$ ipython --no-banner

In [1]: import numpy as np

In [2]: np.set_printoptions(precision=2, suppress=True, linewidth=100, sign=" ")

In [3]: def rd(a):
   ...:     return np.round(a, 2) + 0
   ...: 

In [4]: E = np.loadtxt("w.csv", delimiter=",")

In [5]: print(E)
[[ 0.  0.  0.  0.  0.  0.  0.  0.  0.  0.]
 [ 0.  0.  1.  0.  1.  0.  0.  1.  1.  1.]
 [ 0.  1.  0.  0.  0.  0.  0.  1.  1.  1.]
 [ 0.  0.  0.  0.  0.  0.  0.  0.  0.  0.]
 [ 0.  1.  0.  0.  0.  0.  0.  0.  1.  1.]
 [ 0.  0.  0.  0.  0.  0.  0.  0.  0.  0.]
 [ 0.  0.  0.  0.  0.  0.  0.  0.  0.  0.]
 [ 0.  1.  1.  0.  0.  0.  0.  0.  1.  1.]
 [ 0.  1.  1.  0.  1.  0.  0.  1.  0.  1.]
 [ 0.  1.  1.  0.  1.  0.  0.  1.  1.  0.]]

In [6]: # row 3 repeats row 0

In [7]: w, vecs = np.linalg.eigh(E)

In [8]: x = np.array([0, 4, 3, 4, 5, 1, 5, 1, 5, 4])

In [9]: print(rd(vecs * np.abs(w) @ vecs.T))
[[ 0.    0.    0.    0.    0.    0.    0.    0.    0.    0.  ]
 [ 0.    1.78  0.52  0.    0.26  0.    0.    0.52  0.78  0.78]
 [ 0.    0.52  1.51  0.    0.8   0.    0.    0.51  0.52  0.52]
 [ 0.    0.    0.    0.    0.    0.    0.    0.    0.    0.  ]
 [ 0.    0.26  0.8   0.    1.24  0.    0.    0.8   0.26  0.26]
 [ 0.    0.    0.    0.    0.    0.    0.    0.    0.    0.  ]
 [ 0.    0.    0.    0.    0.    0.    0.    0.    0.    0.  ]
 [ 0.    0.52  0.51  0.    0.8   0.    0.    1.51  0.52  0.52]
 [ 0.    0.78  0.52  0.    0.26  0.    0.    0.52  1.78  0.78]
 [ 0.    0.78  0.52  0.    0.26  0.    0.    0.52  0.78  1.78]]

In [10]: print(np.abs(E).sum(axis=1).max(), rd(np.abs(w).max()))
5.0 4.43

In [11]: print(x @ E @ x)
352.0

In [12]: print(rd(vecs * np.maximum(w, 0) @ vecs.T))
[[ 0.    0.    0.    0.    0.    0.    0.    0.    0.    0.  ]
 [ 0.    0.89  0.76  0.    0.63  0.    0.    0.76  0.89  0.89]
 [ 0.    0.76  0.76  0.    0.4   0.    0.    0.76  0.76  0.76]
 [ 0.    0.    0.    0.    0.    0.    0.    0.    0.    0.  ]
 [ 0.    0.63  0.4   0.    0.62  0.    0.    0.4   0.63  0.63]
 [ 0.    0.    0.    0.    0.    0.    0.    0.    0.    0.  ]
 [ 0.    0.    0.    0.    0.    0.    0.    0.    0.    0.  ]
 [ 0.    0.76  0.76  0.    0.4   0.    0.    0.76  0.76  0.76]
 [ 0.    0.89  0.76  0.    0.63  0.    0.    0.76  0.89  0.89]
 [ 0.    0.89  0.76  0.    0.63  0.    0.    0.76  0.89  0.89]]

In [13]: arr = np.loadtxt("case14.csv", delimiter=",")

In [14]: print(rd(arr))
[[-2.01 -1.54  0.18  4.68  1.92 -0.56  2.46  0.43  0.9  -7.76 -0.6 ]
 [-3.9   1.15 -0.4  -1.43  4.55  2.09  4.24  1.24 -0.21  3.73  4.77]
 [-2.92  1.52 -0.42 -2.75  3.53  2.07  3.09  0.99 -0.47  5.79  4.51]
 [ 4.18  0.64  0.08 -3.24 -4.49 -0.79 -4.78 -1.14 -0.66  4.53 -2.41]
 [ 4.46 -0.74  0.35  0.15 -5.08 -1.94 -4.92 -1.36 -0.04 -1.62 -4.61]
 [ 3.3   1.14 -0.05 -4.16 -3.42 -0.14 -3.85 -0.84 -0.82  6.45 -1.  ]
 [ 3.29 -1.41  0.42  2.31 -3.93 -2.1  -3.53 -1.09  0.38 -5.14 -4.65]
 [-3.6  -1.    0.01  3.93  3.77  0.33  4.17  0.94  0.78 -5.94  1.43]
 [-2.65  1.59 -0.42 -3.01  3.25  2.04  2.78  0.92 -0.52  6.19  4.39]
 [ 2.94 -1.52  0.42  2.73 -3.55 -2.07 -3.11 -0.99  0.46 -5.77 -4.52]
 [-4.24  0.94 -0.38 -0.75  4.87  2.03  4.65  1.31 -0.08  2.63  4.73]
 [ 4.23  0.6   0.09 -3.14 -4.56 -0.84 -4.84 -1.16 -0.65  4.34 -2.52]
 [-4.68  0.29 -0.28  1.05  5.23  1.66  5.22  1.38  0.27 -0.47  4.15]
 [-4.5  -0.31 -0.16  2.52  4.92  1.15  5.1   1.27  0.54 -3.14  3.15]
 [-3.99 -0.78 -0.05  3.51  4.25  0.63  4.58  1.07  0.71 -5.08  2.06]
 [ 4.34  0.5   0.12 -2.93 -4.7  -0.95 -4.95 -1.2  -0.61  3.93 -2.75]
 [-4.24  0.93 -0.37 -0.74  4.88  2.02  4.66  1.31 -0.07  2.61  4.72]
 [-4.66  0.38 -0.29  0.84  5.23  1.72  5.19  1.38  0.23 -0.09  4.26]
 [ 2.6  -1.6   0.42  3.06 -3.2  -2.03 -2.73 -0.9   0.53 -6.26 -4.37]
 [-0.88 -1.73  0.27  4.73  0.62 -1.06  1.21  0.09  0.89 -8.18 -1.77]
 [ 2.95  1.28 -0.09 -4.37 -3.    0.07 -3.48 -0.73 -0.86  6.92 -0.53]
 [ 4.68 -0.2   0.26 -1.3  -5.22 -1.59 -5.25 -1.37 -0.31  0.91 -4.02]
 [ 0.37  1.78 -0.31 -4.65 -0.05  1.25 -0.64  0.06 -0.87  8.2   2.25]
 [-2.61  1.6  -0.42 -3.05  3.21  2.03  2.74  0.91 -0.53  6.25  4.37]
 [ 0.62  1.75 -0.29 -4.69 -0.33  1.16 -0.92 -0.01 -0.88  8.2   2.02]
 [ 4.42 -0.77  0.35  0.26 -5.05 -1.95 -4.88 -1.35 -0.02 -1.8  -4.64]
 [-2.02  1.7  -0.41 -3.55  2.57  1.93  2.06  0.75 -0.63  6.95  4.05]]

In [15]: # rank 2

In [16]: Z = arr[[12, 14]].astype(float)

In [17]: for _ in range(6):
    ...:     lab = np.linalg.norm(arr[:, None] - Z, axis=-1).argmin(axis=1)
    ...:     Z = np.array([arr[lab == j].mean(axis=0) for j in range(2)])
    ...: 

In [18]: print(lab)
[ 1  0  0  0  1  0  1  1  0  1  0  0  0  1  1  0  0  0  1  1  0  1  0  0  0  1  0]

In [19]: print(np.bincount(lab))
[ 16  11]

In [20]: print(rd(Z[1] - Z[0]))
[ 1.42 -2.17  0.46  4.95 -2.01 -2.1  -1.33 -0.62  0.9  -9.29 -4.24]

In [21]: print(np.argsort(-np.linalg.norm(arr, axis=0).round(6), kind="stable")[:3])
[ 9  4  6]

In [22]: print([round(float(x), 2) for x in np.linalg.svd(arr, compute_uv=False)[:3]])
[39.6, 33.65, 0.0]

In [23]: print(rd(np.trace(np.linalg.pinv(arr) @ arr)))
2.0

In [24]: print(np.linalg.lstsq(arr[:-1].T, arr[-1])[2])
2

In [25]: mat = np.loadtxt("run12.csv", delimiter=",")

In [26]: print(rd(mat))
[[-0.16  0.07  0.26 -0.53 -0.05  0.22 -0.67 -0.2   0.24 -0.13]
 [-0.56 -0.55 -0.2   0.26 -0.21 -0.04 -0.09  0.2   0.35 -0.24]
 [ 0.02 -0.06 -0.18  0.   -0.28 -0.43 -0.03 -0.56  0.3   0.54]
 [-0.08 -0.48  0.11 -0.13  0.29  0.12  0.27 -0.64 -0.28 -0.26]
 [ 0.24 -0.2  -0.31 -0.07 -0.67  0.43 -0.1  -0.02 -0.39  0.04]
 [ 0.38 -0.41  0.22 -0.42 -0.17 -0.55  0.05  0.3  -0.03 -0.18]
 [ 0.16  0.26 -0.66 -0.04  0.1  -0.27 -0.16 -0.18  0.02 -0.57]
 [ 0.63 -0.33 -0.07  0.25  0.29  0.31 -0.18  0.    0.46  0.06]
 [ 0.16  0.18  0.51  0.52 -0.4  -0.11 -0.06 -0.27  0.06 -0.41]
 [-0.02 -0.19  0.01  0.35  0.24 -0.28 -0.62  0.03 -0.53  0.18]]

In [27]: # orthonormal columns

In [28]: x = np.array([2, 1, 2, 1, 2, 2, 2, 2, 1, 2])

In [29]: a = np.maximum(mat @ x, 0)

In [30]: print(np.flatnonzero(a > 1e-9))
[ 7]

In [31]: x = np.array([2, 5, 5, 8, 6, 8, 4, 3, 5, 1])

In [32]: print(rd(mat @ x))
[-3.65 -2.67 -6.12 -2.83 -5.52 -8.2  -5.24  7.17  3.5  -3.78]

In [33]: A2 = np.linalg.inv(mat)

In [34]: print(rd(np.linalg.slogdet(mat)[0]))
-1.0

In [35]: A2 = mat / np.sqrt((mat ** 2).mean(axis=1, keepdims=True))

In [36]: print(rd(A2[9]))
[-0.06 -0.6   0.04  1.1   0.77 -0.87 -1.97  0.1  -1.69  0.58]

In [37]: print(np.linalg.matrix_rank(A2) == np.linalg.matrix_rank(mat))
True

In [38]: data = np.array([[-3, -7, -7, -4, -7, 8],
    ...:     [-7, 6, 5, -1, 3, 5],
    ...:     [6, -4, -3, -9, -9, 1],
    ...:     [-3, 9, 3, 9, -7, -3],
    ...:     [-8, -4, -9, 8, 8, 9],
    ...:     [9, 5, -6, 3, -2, -8],
    ...:     [7, 4, -4, -4, -2, 0],
    ...:     [-5, -3, -2, 2, 1, 1],
    ...:     [3, -4, -4, 8, 6, 9]])

In [39]: data[-1] = data[0] + 5 * data[1]

In [40]: print(data)
[[ -3  -7  -7  -4  -7   8]
 [ -7   6   5  -1   3   5]
 [  6  -4  -3  -9  -9   1]
 [ -3   9   3   9  -7  -3]
 [ -8  -4  -9   8   8   9]
 [  9   5  -6   3  -2  -8]
 [  7   4  -4  -4  -2   0]
 [ -5  -3  -2   2   1   1]
 [-38  23  18  -9   8  33]]

In [41]: x = np.array([0, 0, 2, 0, 0, 2])

In [42]: rhs = data @ x

In [43]: print(rd(np.linalg.lstsq(data, rhs)[0]))
[ 0.  0.  2.  0.  0.  2.]

In [44]: print(rhs)
[  2  20  -4   0   0 -28  -8  -2 102]

In [45]: print(rd(np.linalg.solve(data.T @ data, data.T @ rhs)))
[ 0.  0.  2.  0.  0.  2.]

In [46]: rng = np.random.default_rng(441632)

In [47]: rhs = rhs + 0.1 * rng.normal(size=9)

In [48]: print(rd(rhs))
[  1.89  19.97  -4.23   0.     0.01 -27.95  -7.95  -2.18 101.93]

In [49]: coef, *_ = np.linalg.lstsq(data, rhs)

In [50]: print(coef.round())
[ 0.  0.  2.  0.  0.  2.]
